$ ipython --no-banner

In [1]: import numpy as np

In [2]: np.set_printoptions(precision=2, suppress=True, linewidth=120, sign=" ")

In [3]: F = np.load("case10.npy")

In [4]: F
Out[4]: 
array([[ 2,  2,  1,  2,  3,  1],
       [-2, -2, -1, -2, -3, -1],
       [ 0,  0,  0,  0,  0,  0],
       [ 4,  4,  2,  4,  6,  2],
       [ 2,  2,  1,  2,  3,  1],
       [-4, -4, -2, -4, -6, -2],
       [ 4,  4,  2,  4,  6,  2],
       [ 0,  0,  0,  0,  0,  0],
       [-2, -2, -1, -2, -3, -1],
       [ 0,  0,  0,  0,  0,  0],
       [-4, -4, -2, -4, -6, -2],
       [-4, -4, -2, -4, -6, -2]])

In [5]: left, sig, vt = np.linalg.svd(F)

In [6]: evecs = vt[:(sig > 1e-8).sum()]

In [7]: rng = np.random.default_rng(7561)

In [8]: x0 = F[4] + 4 * F[6] + rng.integers(2) * np.eye(6)[4]

In [9]: x0
Out[9]: array([ 18.,  18.,   9.,  18.,  27.,   9.])

In [10]: evecs.T @ evecs
Out[10]: 
array([[ 0.17,  0.17,  0.09,  0.17,  0.26,  0.09],
       [ 0.17,  0.17,  0.09,  0.17,  0.26,  0.09],
       [ 0.09,  0.09,  0.04,  0.09,  0.13,  0.04],
       [ 0.17,  0.17,  0.09,  0.17,  0.26,  0.09],
       [ 0.26,  0.26,  0.13,  0.26,  0.39,  0.13],
       [ 0.09,  0.09,  0.04,  0.09,  0.13,  0.04]])

In [11]: round(np.linalg.norm(x0 - evecs.T @ evecs @ x0), 2)
Out[11]: np.float64(0.0)

In [12]: r = np.linalg.matrix_rank(F)

In [13]: r
Out[13]: np.int64(1)

In [14]: N = np.linalg.svd(F)[2][r:].T

In [15]: N @ N.T
Out[15]: 
array([[ 0.83, -0.17, -0.09, -0.17, -0.26, -0.09],
       [-0.17,  0.83, -0.09, -0.17, -0.26, -0.09],
       [-0.09, -0.09,  0.96, -0.09, -0.13, -0.04],
       [-0.17, -0.17, -0.09,  0.83, -0.26, -0.09],
       [-0.26, -0.26, -0.13, -0.26,  0.61, -0.13],
       [-0.09, -0.09, -0.04, -0.09, -0.13,  0.96]])

In [16]: feats = np.loadtxt("run19.csv", delimiter=",")

In [17]: feats
Out[17]: 
array([[-2., -2., -2.,  2., -3., -1., -3., -4.,  0.,  1.],
       [ 1., -2., -2., -2.,  2., -3., -1., -3., -4.,  0.],
       [ 0.,  1., -2., -2., -2.,  2., -3., -1., -3., -4.],
       [-4.,  0.,  1., -2., -2., -2.,  2., -3., -1., -3.],
       [-3., -4.,  0.,  1., -2., -2., -2.,  2., -3., -1.],
       [-1., -3., -4.,  0.,  1., -2., -2., -2.,  2., -3.],
       [-3., -1., -3., -4.,  0.,  1., -2., -2., -2.,  2.],
       [ 2., -3., -1., -3., -4.,  0.,  1., -2., -2., -2.],
       [-2.,  2., -3., -1., -3., -4.,  0.,  1., -2., -2.],
       [-2., -2.,  2., -3., -1., -3., -4.,  0.,  1., -2.]])

In [18]: O, evecs = np.linalg.qr(feats[:, :5])[0], np.linalg.qr(feats[:, 5:])[0]

In [19]: sig = np.linalg.svd(O.T @ evecs, compute_uv=False)

In [20]: sig
Out[20]: array([ 0.86,  0.62,  0.32,  0.07,  0.01])

In [21]: np.allclose(feats @ feats.T, feats.T @ feats)
Out[21]: True

In [22]: np.trace(feats)
Out[22]: np.float64(-20.0)

In [23]: np.allclose(feats, feats.T)
Out[23]: False

In [24]: (feats - feats.T) / 2
Out[24]: 
array([[ 0. , -1.5, -1. ,  3. ,  0. ,  0. ,  0. , -3. ,  1. ,  1.5],
       [ 1.5,  0. , -1.5, -1. ,  3. ,  0. ,  0. ,  0. , -3. ,  1. ],
       [ 1. ,  1.5,  0. , -1.5, -1. ,  3. ,  0. ,  0. ,  0. , -3. ],
       [-3. ,  1. ,  1.5,  0. , -1.5, -1. ,  3. ,  0. ,  0. ,  0. ],
       [ 0. , -3. ,  1. ,  1.5,  0. , -1.5, -1. ,  3. ,  0. ,  0. ],
       [ 0. ,  0. , -3. ,  1. ,  1.5,  0. , -1.5, -1. ,  3. ,  0. ],
       [ 0. ,  0. ,  0. , -3. ,  1. ,  1.5,  0. , -1.5, -1. ,  3. ],
       [ 3. ,  0. ,  0. ,  0. , -3. ,  1. ,  1.5,  0. , -1.5, -1. ],
       [-1. ,  3. ,  0. ,  0. ,  0. , -3. ,  1. ,  1.5,  0. , -1.5],
       [-1.5, -1. ,  3. ,  0. ,  0. ,  0. , -3. ,  1. ,  1.5,  0. ]])

In [25]: lab = rng.permutation(10)

In [26]: B = feats[:, lab] * rng.choice([-1, 1], 10)

In [27]: B
Out[27]: 
array([[-1., -4., -2., -3.,  2., -3.,  2., -2., -1., -0.],
       [-0., -3., -2.,  2., -2., -1., -1., -2., -3.,  4.],
       [ 4., -1., -2., -2., -2., -3., -0.,  1.,  2.,  3.],
       [ 3., -3.,  1., -2., -2.,  2.,  4.,  0., -2.,  1.],
       [ 1.,  2.,  0., -2.,  1., -2.,  3., -4., -2.,  3.],
       [ 3., -2., -4.,  1.,  0., -2.,  1., -3., -2., -2.],
       [-2., -2., -3.,  0., -4., -2.,  3., -1.,  1.,  2.],
       [ 2., -2., -1., -4., -3.,  1., -2., -3.,  0.,  2.],
       [ 2.,  1., -3., -3., -1.,  0.,  2.,  2., -4.,  2.],
       [ 2.,  0.,  2., -1., -3., -4.,  2., -2., -3., -1.]])

In [28]: left, _, vt = np.linalg.svd(feats.T @ B)

In [29]: np.round(np.linalg.lstsq(feats, B)[0], 2) + 0
Out[29]: 
array([[ 0.,  0.,  0.,  0.,  0.,  0., -1.,  0.,  0.,  0.],
       [ 0.,  0.,  0.,  0.,  0.,  0.,  0.,  1.,  0.,  0.],
       [ 0.,  0.,  1.,  0.,  0.,  0.,  0.,  0.,  0.,  0.],
       [ 0.,  0.,  0.,  0.,  1.,  0.,  0.,  0.,  0.,  0.],
       [ 0.,  0.,  0.,  1.,  0.,  0.,  0.,  0.,  0.,  0.],
       [ 0.,  0.,  0.,  0.,  0.,  0.,  0.,  0.,  1.,  0.],
       [ 0.,  0.,  0.,  0.,  0.,  1.,  0.,  0.,  0.,  0.],
       [ 0.,  1.,  0.,  0.,  0.,  0.,  0.,  0.,  0.,  0.],
       [ 0.,  0.,  0.,  0.,  0.,  0.,  0.,  0.,  0., -1.],
       [-1.,  0.,  0.,  0.,  0.,  0.,  0.,  0.,  0.,  0.]])
